$ python3 -q
>>> import numpy as np
>>> from numpy import linalg as LA
>>> np.set_printoptions(suppress=True, linewidth=160)
>>> rnd = lambda a: np.round(a, 1) + 0
>>> A = np.loadtxt("data.csv", delimiter=",")
>>> A
array([[-3.,  3.,  0.,  0.,  0.],
       [ 3.,  1.,  3.,  0.,  0.],
       [ 0.,  3.,  0.,  3.,  0.],
       [ 0.,  0.,  3., -3.,  3.],
       [ 0.,  0.,  0.,  3., -2.]])
>>> rnd(LA.det(A.T))
np.float64(-297.0)
>>> rnd(LA.det(A[::-1]))
np.float64(-297.0)
>>> rnd(LA.det(2 * A)), rnd(LA.det(A))
(np.float64(-9504.0), np.float64(-297.0))
>>> np.einsum("ij,ji->", A, A)
np.float64(95.0)
>>> rnd(LA.eigvals(A).sum().real)
np.float64(-7.0)
>>> rnd(LA.eigvals(A))
array([ 4.8, -6.7, -4.8, -1.5,  1.3])
>>> rnd(np.poly(A))
array([   1.,    7.,  -23., -174.,    0.,  297.])
>>> W1 = np.array([[0, 2, 2], [2, 0, 2], [3, 1, 0], [0, 2, 0], [0, 1, 0]])
>>> beta = np.array([7, -8, -9])
>>> H = np.maximum(A @ W1 + beta, 0)
>>> LA.matrix_rank(H)
np.int64(2)
>>> (H > 0).mean(axis=0)
array([1. , 0.2, 0. ])
>>> Z = np.array([[0, 1], [3, 1], [6, 4]])
>>> W1 @ Z
array([[18, 10],
       [12, 10],
       [ 3,  4],
       [ 6,  2],
       [ 3,  1]])
>>> (H @ Z).round(6).argmax(axis=1)
array([1, 1, 1, 1, 1])
>>> A2 = LA.inv(A)
>>> rnd(LA.det(A) * LA.det(A2))
np.float64(1.0)
>>> rnd(A2)
array([[-0.2,  0.2,  0.1, -0.2, -0.3],
       [ 0.2,  0.2,  0.1, -0.2, -0.3],
       [ 0.1,  0.1, -0.1,  0.2,  0.4],
       [-0.2, -0.2,  0.2,  0.2,  0.3],
       [-0.3, -0.3,  0.4,  0.3, -0.1]])
>>> (np.abs(A2) > 1e-9).astype(int)
array([[1, 1, 1, 1, 1],
       [1, 1, 1, 1, 1],
       [1, 1, 1, 1, 1],
       [1, 1, 1, 1, 1],
       [1, 1, 1, 1, 1]])
>>> rnd(A @ A2)
array([[1., 0., 0., 0., 0.],
       [0., 1., 0., 0., 0.],
       [0., 0., 1., 0., 0.],
       [0., 0., 0., 1., 0.],
       [0., 0., 0., 0., 1.]])
>>> np.allclose(A2, A.T)
False
>>> rnd(LA.slogdet(A)[0])
np.float64(-1.0)
>>> ev, evecs = LA.eigh(A2)
>>> (ev > 1e-8).sum(), (ev < -1e-8).sum()
(np.int64(2), np.int64(3))
>>> W0 = np.loadtxt("sample14.csv", delimiter=",")
>>> W0
array([[ -7. ,   1. , -13.6,  -0.6,  -1.3,   5. ,  -3.7],
       [ -0.9,  -0.5,  -7.7,  -0.6,  -3.8,   0.7,   1.9],
       [-25.6,   1.4, -10.4,   9.8,  -2.9,   7. , -10.2],
       [ -2.2,  -0.5,  -4.1,   0.9,  -3.2,   1.5,   2.5],
       [-14. ,  -0.2, -19. ,   2.8,  -6.1,   4.6,  -4.9],
       [ -6.7,   0.4, -10.7,   0.5,  -2.1,   3.1,  -3.2],
       [ -1.5,  -1. ,  -8.7,  -0.6,  -4. ,   0.3,   1. ],
       [ -5.8,  -0.9, -16.7,   0.2,  -6.5,   1.6,  -0.7],
       [-15.9,   0.8,  -7.7,   6. ,  -3.2,   5.8,  -3.7],
       [-13.8,   2.6, -11.1,   2.2,   1. ,   8.3,  -7. ],
       [-17. ,  -0.7, -13.7,   6.8,  -8.4,   3.9,  -2. ],
       [-13.9,   1.2, -12.4,   2.9,  -1.1,   5.4,  -8. ],
       [ -7.1,  -1. , -15.6,   1.2,  -6.8,   1.9,  -0.4],
       [-12.2,   2.8,  -8.1,   1.6,   3.2,   7.3,  -8.9],
       [-11.2,   0.6, -11.5,   2.4,  -1.8,   4. ,  -5.9],
       [  0.9,  -0.4,  -8. ,  -1.9,  -3.2,   1.1,   2.6],
       [ -3.6,  -0.7,  -5.5,   1.5,  -4.3,   1.2,   2.2],
       [-24. ,   1.3, -13.1,   8.7,  -3.8,   7.9,  -8.2],
       [-13. ,   2.8,  -6.4,   2.3,   3.9,   7.2,  -9.3],
       [-21.4,   1. , -17.8,   5.7,  -4. ,   7.2,  -9. ],
       [ -3.7,   0.3,  -6. ,   0.4,  -2.1,   2.5,   0.3],
       [-21.3,   1.7, -12.3,   6.7,  -2.3,   8.2,  -8.1],
       [ -9.8,   0.4,  -8.1,   3.1,  -3.5,   4.4,  -1. ],
       [ -9.8,   1. ,  -1. ,   4.4,  -0.7,   4.1,  -2.2],
       [ -8.3,   0.9, -14.9,   0. ,  -2.6,   4.9,  -4. ],
       [ -9.7,   0.5,   4.4,   6. ,  -0.6,   2.4,  -1.1],
       [-19.2,   0.2, -12.1,   7.6,  -5.8,   4.6,  -5.1],
       [  0.9,  -0.1,  -3.5,  -1.1,  -1.2,   0.5,   1. ],
       [-16. ,   0.9,  -7.8,   6.1,  -3.5,   5.6,  -3.6]])
>>> dist = LA.norm(W0[:, None] - W0[None], axis=-1)
>>> LA.matrix_rank(dist ** 2)
np.int64(9)
>>> rnd(LA.norm(W0 - W0.mean(axis=0), axis=1))
array([ 6.7, 12.5, 17.9, 12.4, 10.5,  5. , 11.8, 10.5,  6.5,  7.7, 10.2,  6.5,  9.1,  9.3,  3.3, 14.5, 10.8, 16. , 10.5, 15.1,  9.4, 13.1,  3.2,  9.3,  6.5,
       15. , 10.5, 15.1,  6.6])
>>> np.flatnonzero(dist[18] < dist.mean() / 2)
array([ 9, 13, 18])
>>> rnd(dist[:5, :5])
array([[ 0. , 11.4, 22.7, 13.1, 10.8],
       [11.4,  0. , 30.3,  4.3, 19.4],
       [22.7, 30.3,  0. , 29.4, 17.4],
       [13.1,  4.3, 29.4,  0. , 20.9],
       [10.8, 19.4, 17.4, 20.9,  0. ]])
>>> dist.shape
(29, 29)
>>> (dist + 1e9 * np.eye(29)).round(6).argmin(axis=1)
array([24,  6, 17, 16, 10,  0,  1, 12, 28, 11, 26, 14,  7, 18, 11,  1,  3, 21, 13, 21, 16, 17,  5, 25,  0, 23, 10,  3,  8])
